In [1]: import numpy as np

In [2]: np.set_printoptions(precision=2, suppress=True, linewidth=140)

In [3]: K = np.load("case0.npy")

In [4]: print(K)
[[-0.69 -0.72]
 [-0.72  0.69]]

In [5]: x = np.array([5, -3])

In [6]: np.linalg.inv(K)
Out[6]: 
array([[-0.69, -0.72],
       [-0.72,  0.69]])

In [7]: [p for p in range(1, 25) if np.allclose(np.linalg.matrix_power(K, p), np.eye(2))]
Out[7]: [2, 4, 6, 8, 10, 12, 14, 16, 18, 20, 22, 24]

In [8]: np.abs(np.linalg.eigvals(K))
Out[8]: array([1., 1.])

In [9]: round(np.linalg.det(K), 2)
Out[9]: np.float64(-1.0)

In [10]: 2 - np.linalg.matrix_rank(K - np.eye(2), tol=1e-8)
Out[10]: np.int64(1)

In [11]: vals, vecs = np.linalg.eigh(K)

In [12]: np.unique(vals.round(6) + 0, return_counts=True)[1]
Out[12]: array([1, 1])

In [13]: np.linalg.eigvalsh(K + 5 * np.eye(2))
Out[13]: array([4., 6.])

In [14]: rng = np.random.default_rng(9434)

In [15]: lab = rng.permutation(2)

In [16]: A2 = K[:, lab] * rng.choice([-1, 1], 2)

In [17]: A2
Out[17]: 
array([[-0.72,  0.69],
       [ 0.69,  0.72]])

In [18]: Uu, _, vt = np.linalg.svd(K.T @ A2)

In [19]: Uu @ vt
Out[19]: 
array([[ 0., -1.],
       [ 1.,  0.]])

In [20]: A = -1 * np.eye(3) + np.eye(3, k=1)

In [21]: A
Out[21]: 
array([[-1.,  1.,  0.],
       [ 0., -1.,  1.],
       [ 0.,  0., -1.]])

In [22]: vals, vecs = np.linalg.eig(A)

In [23]: np.prod(vals)
Out[23]: np.float64(-1.0)

In [24]: np.sort(np.linalg.eigvals(A.T))
Out[24]: array([-1., -1., -1.])

In [25]: A @ vecs[:, 0] - vals[0] * vecs[:, 0]
Out[25]: array([0., 0., 0.])

In [26]: np.sort(np.linalg.eigvals(A @ A))
Out[26]: array([1., 1., 1.])

In [27]: proj = np.triu(np.array([[0, 1, -1], [2, 1, -1], [0, -2, -1]]), 1) + np.eye(3)

In [28]: A2 = proj @ A @ np.linalg.inv(proj)

In [29]: np.poly(A2)
Out[29]: array([1., 3., 3., 1.])

In [30]: print(np.trace(A2), np.trace(A))
-3.0 -3.0

In [31]: np.linalg.matrix_rank(A2)
Out[31]: np.int64(3)

In [32]: print(proj @ A - A @ proj)
[[0. 0. 2.]
 [0. 0. 0.]
 [0. 0. 0.]]

In [33]: data = np.array([[3, 3, 0, 0], [2, 1, 0, 0], [0, 0, 3, 3], [0, 0, 2, 1]])

In [34]: # splits into 2 blocks

In [35]: A2 = data + rng.integers(-2, 3, (4, 2)) @ rng.integers(-2, 3, (2, 4))

In [36]: A2
Out[36]: 
array([[ 8,  6,  5, -3],
       [-2, -1, -4,  2],
       [-1, -1,  2,  4],
       [ 4,  2,  6, -1]])

In [37]: np.round(np.linalg.svd(A2 - data, compute_uv=False), 2) + 0
Out[37]: array([12.31,  0.73,  0.  ,  0.  ])

In [38]: f, v = data[1], data[2]

In [39]: f @ v
Out[39]: np.int64(0)

In [40]: pr = (f @ v) / (f @ f) * f

In [41]: print((v - pr) @ f)
0.0

In [42]: np.linalg.matrix_rank(np.outer(f, v))
Out[42]: np.int64(1)
